$ python3 -q
>>> import numpy as np
>>> from numpy import linalg as LA
>>> np.set_printoptions(precision=2, suppress=True, linewidth=120, legacy="1.25")
>>> r0 = np.array([1, -8, 9, 7, 3, 6, -2, -8, -9, 9, -4])
>>> rng = np.random.default_rng(243397)
>>> K = np.outer(rng.normal(size=24), r0) + 0.1 * rng.normal(size=(24, 11))
>>> K
array([[  1.39,  -9.99,  11.04,   8.85,   3.78,   7.48,  -2.4 ,  -9.98, -11.13,  11.1 ,  -4.95],
       [  0.47,  -4.68,   5.45,   4.22,   1.85,   3.59,  -1.1 ,  -4.85,  -5.47,   5.25,  -2.44],
       [  0.87,  -9.35,  10.56,   8.23,   3.31,   6.93,  -2.02,  -9.46, -10.47,  10.53,  -4.66],
       [ -0.43,   3.29,  -3.6 ,  -2.75,  -1.29,  -2.27,   0.88,   3.41,   3.47,  -3.67,   1.79],
       [  0.9 ,  -7.96,   8.72,   7.1 ,   2.99,   6.05,  -2.01,  -7.89,  -9.07,   8.72,  -3.9 ],
       [ -0.62,   6.01,  -6.66,  -5.06,  -2.26,  -4.44,   1.61,   6.07,   6.94,  -6.89,   3.19],
       [  0.98,  -7.23,   7.81,   6.21,   2.73,   5.36,  -1.84,  -7.22,  -8.13,   8.21,  -3.69],
       [  0.13,  -1.66,   2.01,   1.69,   0.55,   1.18,  -0.44,  -1.82,  -1.94,   2.06,  -0.89],
       [ -1.28,  10.03, -11.3 ,  -9.01,  -3.9 ,  -7.45,   2.3 ,  10.02,  11.37, -11.28,   5.25],
       [ -0.09,  -1.04,   1.11,   0.95,   0.3 ,   0.66,  -0.34,  -0.94,  -1.18,   1.07,  -0.4 ],
       [  0.36,  -2.65,   2.87,   2.55,   0.97,   1.99,  -0.64,  -2.75,  -2.88,   3.19,  -1.2 ],
       [  0.04,   0.67,  -0.61,  -0.62,  -0.18,  -0.56,   0.2 ,   0.67,   0.59,  -0.61,   0.17],
       [  1.66, -14.35,  16.08,  12.48,   5.22,  10.58,  -3.5 , -14.31, -16.29,  16.02,  -7.19],
       [ -0.22,   1.89,  -2.14,  -1.51,  -0.73,  -1.49,   0.53,   1.96,   2.33,  -2.13,   0.99],
       [ -0.87,   6.93,  -7.9 ,  -6.16,  -2.62,  -5.17,   1.78,   6.91,   7.93,  -7.85,   3.55],
       [ -0.36,   2.95,  -3.3 ,  -2.58,  -1.18,  -2.21,   0.74,   3.02,   3.36,  -3.46,   1.52],
       [ -1.07,  10.18, -11.52,  -9.04,  -3.71,  -7.53,   2.57,  10.18,  11.14, -11.35,   5.14],
       [  1.39, -11.24,  12.56,   9.72,   4.04,   8.32,  -2.88, -10.97, -12.43,  12.5 ,  -5.58],
       [  2.1 , -15.33,  17.37,  13.49,   5.6 ,  11.64,  -3.8 , -15.42, -17.  ,  17.04,  -7.54],
       [  0.16,  -2.05,   2.11,   1.67,   0.65,   1.65,  -0.31,  -1.96,  -2.28,   1.92,  -1.  ],
       [  1.18,  -8.96,  10.27,   8.08,   3.33,   6.79,  -1.9 ,  -9.04, -10.14,  10.24,  -4.47],
       [  0.53,  -3.51,   3.89,   3.06,   1.23,   2.82,  -0.8 ,  -3.63,  -3.91,   4.21,  -1.93],
       [  0.76,  -5.61,   6.18,   4.87,   2.07,   4.16,  -1.33,  -5.68,  -6.31,   6.33,  -2.89],
       [  0.35,  -2.09,   2.39,   1.88,   0.89,   1.52,  -0.47,  -1.97,  -2.29,   2.55,  -1.05]])
>>> x = np.array([-1, -3, 3, 3, -1, 0, -1, 1, -2, -2, 2])
>>> y = K @ x
>>> np.round(LA.pinv(K) @ K, 2) + 0
array([[1., 0., 0., 0., 0., 0., 0., 0., 0., 0., 0.],
       [0., 1., 0., 0., 0., 0., 0., 0., 0., 0., 0.],
       [0., 0., 1., 0., 0., 0., 0., 0., 0., 0., 0.],
       [0., 0., 0., 1., 0., 0., 0., 0., 0., 0., 0.],
       [0., 0., 0., 0., 1., 0., 0., 0., 0., 0., 0.],
       [0., 0., 0., 0., 0., 1., 0., 0., 0., 0., 0.],
       [0., 0., 0., 0., 0., 0., 1., 0., 0., 0., 0.],
       [0., 0., 0., 0., 0., 0., 0., 1., 0., 0., 0.],
       [0., 0., 0., 0., 0., 0., 0., 0., 1., 0., 0.],
       [0., 0., 0., 0., 0., 0., 0., 0., 0., 1., 0.],
       [0., 0., 0., 0., 0., 0., 0., 0., 0., 0., 1.]])
>>> np.round(LA.solve(K.T @ K, K.T @ y), 2) + 0
array([-1., -3.,  3.,  3., -1.,  0., -1.,  1., -2., -2.,  2.])
>>> try:
...     LA.solve(K, y)
... except LA.LinAlgError as e:
...     print(repr(e))
... 
LinAlgError('Last 2 dimensions of the array must be square')
>>> y = y + 0.05 * rng.normal(size=24)
>>> y
array([ 67.11,  32.54,  63.41, -20.69,  54.47, -39.63,  47.09,  12.06, -67.76,   7.84,  17.67,  -4.65,  97.17, -12.64,
       -47.36, -19.48, -69.15,  75.67, 104.06,  13.68,  61.12,  22.31,  36.94,  13.64])
>>> coef, *_ = LA.lstsq(K, y)
>>> round(LA.norm(y - K @ coef), 2)
0.18
>>> coef
array([-1.01, -2.83,  3.05,  2.92, -0.9 , -0.05, -1.01,  0.83, -2.06, -2.03,  2.05])
>>> [round(float(LA.norm(LA.solve(K.T @ K + lam * np.eye(11), K.T @ y))), 2) for lam in (0, 1, 10, 100)]
[6.48, 3.04, 2.46, 2.43]
>>> np.round(K.T @ (y - K @ coef), 2) + 0
array([0., 0., 0., 0., 0., 0., 0., 0., 0., 0., 0.])
>>> Xc = (K - K.mean(axis=0)) / K.std(axis=0)
>>> Xc.std(axis=0)
array([1., 1., 1., 1., 1., 1., 1., 1., 1., 1., 1.])
>>> coef = LA.lstsq(np.delete(Xc, 2, axis=1), Xc[:, 2])[0]
>>> np.abs(coef).argmax()
2
>>> round(float(1 - np.var(Xc[:, 2] - np.delete(Xc, 2, axis=1) @ coef)), 2)
1.0
>>> coef
array([ 0.03, -0.38,  0.44, -0.25, -0.06,  0.03, -0.1 , -0.25,  0.07, -0.07])
>>> other = K / np.sqrt((K ** 2).mean(axis=1, keepdims=True))
>>> LA.matrix_rank(other) == LA.matrix_rank(K)
True
>>> LA.norm(other, axis=1)
array([3.32, 3.32, 3.32, 3.32, 3.32, 3.32, 3.32, 3.32, 3.32, 3.32, 3.32, 3.32, 3.32, 3.32, 3.32, 3.32, 3.32, 3.32,
       3.32, 3.32, 3.32, 3.32, 3.32, 3.32])
>>> J = np.load("case19.npy")
>>> J
array([[-0.2 , -1.  , -0.14,  0.95,  0.25,  0.42,  0.99, -0.2 ,  0.42],
       [-0.94,  0.34,  1.  , -0.91, -1.  , -0.92, -1.  , -0.98, -0.99],
       [-0.4 , -0.99,  0.91,  0.81, -0.79, -0.06, -0.29, -0.72, -0.87],
       [-0.41, -0.99,  0.48,  0.26, -1.  , -0.71,  0.92, -0.78,  0.79],
       [-0.98, -1.  ,  0.81, -0.85, -1.  , -0.87,  0.64, -0.96,  0.18],
       [-0.73, -0.12, -0.96, -0.86,  1.  ,  0.28,  0.93,  0.57,  0.89],
       [ 0.41, -1.  ,  0.1 ,  0.94, -1.  , -0.45,  1.  , -0.58,  0.95],
       [-0.82, -1.  , -0.62,  0.29,  0.48,  0.08,  0.99, -0.33,  0.78],
       [-0.62, -0.46,  0.14, -0.63, -0.83, -0.45,  0.14, -0.48,  0.26],
       [ 0.99, -0.92, -1.  ,  1.  ,  1.  ,  0.97,  1.  ,  0.99,  0.99],
       [-0.2 , -0.8 , -0.58, -0.22, -0.85, -0.28,  0.92, -0.08,  0.87],
       [-0.95, -1.  ,  0.58, -0.12, -0.35, -0.3 ,  0.74, -0.83, -0.4 ],
       [ 0.86,  0.94, -0.69,  0.44,  0.75,  0.43,  0.18,  0.76,  0.54],
       [-0.11,  0.91,  0.68, -0.21,  0.91,  0.21, -0.97, -0.04, -0.93],
       [-0.5 , -0.91,  1.  ,  0.95, -1.  , -0.6 , -1.  , -0.99, -1.  ],
       [ 0.36, -1.  ,  0.99,  0.99, -1.  , -0.24,  0.01, -0.89, -0.92],
       [ 0.23, -0.91,  0.62,  0.6 , -1.  , -0.49,  0.55, -0.58,  0.36],
       [ 0.31,  0.99, -0.95, -0.91,  0.1 , -0.22,  0.66,  0.68,  0.97],
       [-0.23, -0.75,  0.92,  0.76,  0.64,  0.28, -0.91, -0.49, -0.97],
       [-0.42, -0.98, -0.32,  0.51,  0.54,  0.21,  0.91, -0.1 ,  0.38],
       [ 0.49, -0.83,  0.94,  0.97,  0.92,  0.65, -0.92, -0.19, -0.99],
       [-0.19,  0.95,  0.94, -0.36, -0.51, -0.27, -1.  , -0.56, -0.98],
       [-0.71,  0.74, -0.68, -0.95,  0.02, -0.42,  0.24, -0.05,  0.74],
       [-0.45,  0.28, -0.28, -0.66,  0.06, -0.2 ,  0.06, -0.08,  0.31],
       [-0.97,  1.  , -0.35, -1.  ,  0.98, -0.54, -0.99, -0.24, -0.58],
       [-0.98, -0.93, -0.97, -0.99, -0.46, -0.73,  0.99, -0.44,  0.99],
       [-0.98, -1.  ,  1.  ,  0.23, -1.  , -0.81, -0.71, -0.99, -0.97],
       [-1.  , -1.  , -0.52, -0.99, -0.99, -0.91,  0.98, -0.94,  0.96],
       [-1.  , -0.59,  0.97, -1.  , -1.  , -0.96, -0.97, -0.99, -0.83],
       [-0.12,  0.2 , -0.91, -0.4 ,  0.99,  0.46,  0.84,  0.68,  0.75],
       [ 0.31, -0.88, -0.85,  0.41, -0.08,  0.16,  0.98,  0.43,  0.94],
       [-0.9 , -0.97, -0.9 , -0.87,  0.08, -0.35,  0.99, -0.21,  0.96],
       [-0.4 ,  0.95, -0.23, -0.9 , -0.38, -0.41, -0.65, -0.07,  0.27]])
>>> other = np.c_[J[:, :5] @ np.array([[1, 3, 0, 3, 3],
...     [2, 2, 1, 2, 0],
...     [2, 1, 3, 3, 0],
...     [2, 2, 3, 1, 3],
...     [0, 1, 0, 0, 1]]), np.array([4, 3, 3, 0, 1, 2, 4, 2, 1, 1, 2, 4, 2, 3, 1, 4, 3, 4, 4, 3, 1, 1, 1, 5, 1, 0, 2, 0, 5, 0, 4, 0, 3])]
>>> other
array([[-0.58, -0.59,  1.43, -2.07,  2.5 ,  4.  ],
       [-0.08, -3.96,  0.61, -0.05, -6.55,  3.  ],
       [ 1.06, -1.44,  4.17,  0.36,  0.44,  3.  ],
       [-0.91, -3.21,  1.23, -1.51, -1.45,  0.  ],
       [-3.06, -6.83, -1.12, -3.36, -6.49,  1.  ],
       [-4.61, -4.11, -5.58, -6.17, -3.77,  2.  ],
       [ 0.49,  0.21,  2.12,  0.47,  3.05,  4.  ],
       [-3.48, -4.02, -1.99, -6.03, -1.11,  2.  ],
       [-2.52, -4.73, -1.93, -2.99, -4.58,  1.  ],
       [-0.85,  3.13, -0.92, -0.87,  6.97,  1.  ],
       [-3.4 , -4.07, -3.2 , -4.16, -2.11,  2.  ],
       [-2.03, -4.86,  0.38, -3.23, -3.56,  4.  ],
       [ 2.24,  5.4 ,  0.19,  2.83,  4.65,  2.  ],
       [ 2.65,  2.66,  2.32,  3.32, -0.05,  3.  ],
       [ 1.58, -1.42,  4.94,  0.63,  0.35,  1.  ],
       [ 2.32,  1.05,  4.94,  3.04,  3.05,  4.  ],
       [ 0.85, -0.31,  2.75,  1.33,  1.49,  3.  ],
       [-1.43,  0.24, -4.59, -0.85, -1.7 ,  4.  ],
       [ 1.63,  0.89,  4.29,  1.33,  2.23,  4.  ],
       [-2.  , -1.98, -0.41, -3.67,  0.81,  3.  ],
       [ 2.65,  3.61,  4.9 ,  3.6 ,  5.3 ,  1.  ],
       [ 2.87,  1.04,  2.69,  3.79, -2.16,  1.  ],
       [-2.49, -3.21, -4.15, -3.64, -4.96,  1.  ],
       [-1.77, -2.33, -2.54, -2.29, -3.27,  5.  ],
       [-1.67, -2.28, -3.05, -2.96, -4.93,  1.  ],
       [-6.76, -8.21, -6.81, -8.7 , -6.37,  0.  ],
       [-0.52, -4.48,  2.69, -1.71, -3.25,  2.  ],
       [-6.02, -8.49, -5.53, -7.55, -6.96,  0.  ],
       [-2.24, -6.21, -0.68, -2.27, -7.  ,  5.  ],
       [-2.34, -0.68, -3.73, -3.09, -0.57,  0.  ],
       [-2.33, -0.94, -2.2 , -2.97,  2.08,  4.  ],
       [-6.38, -7.2 , -6.28, -8.21, -5.23,  0.  ],
       [-0.76, -1.71, -2.44, -0.89, -4.28,  3.  ]])
>>> LA.matrix_rank(other)
6
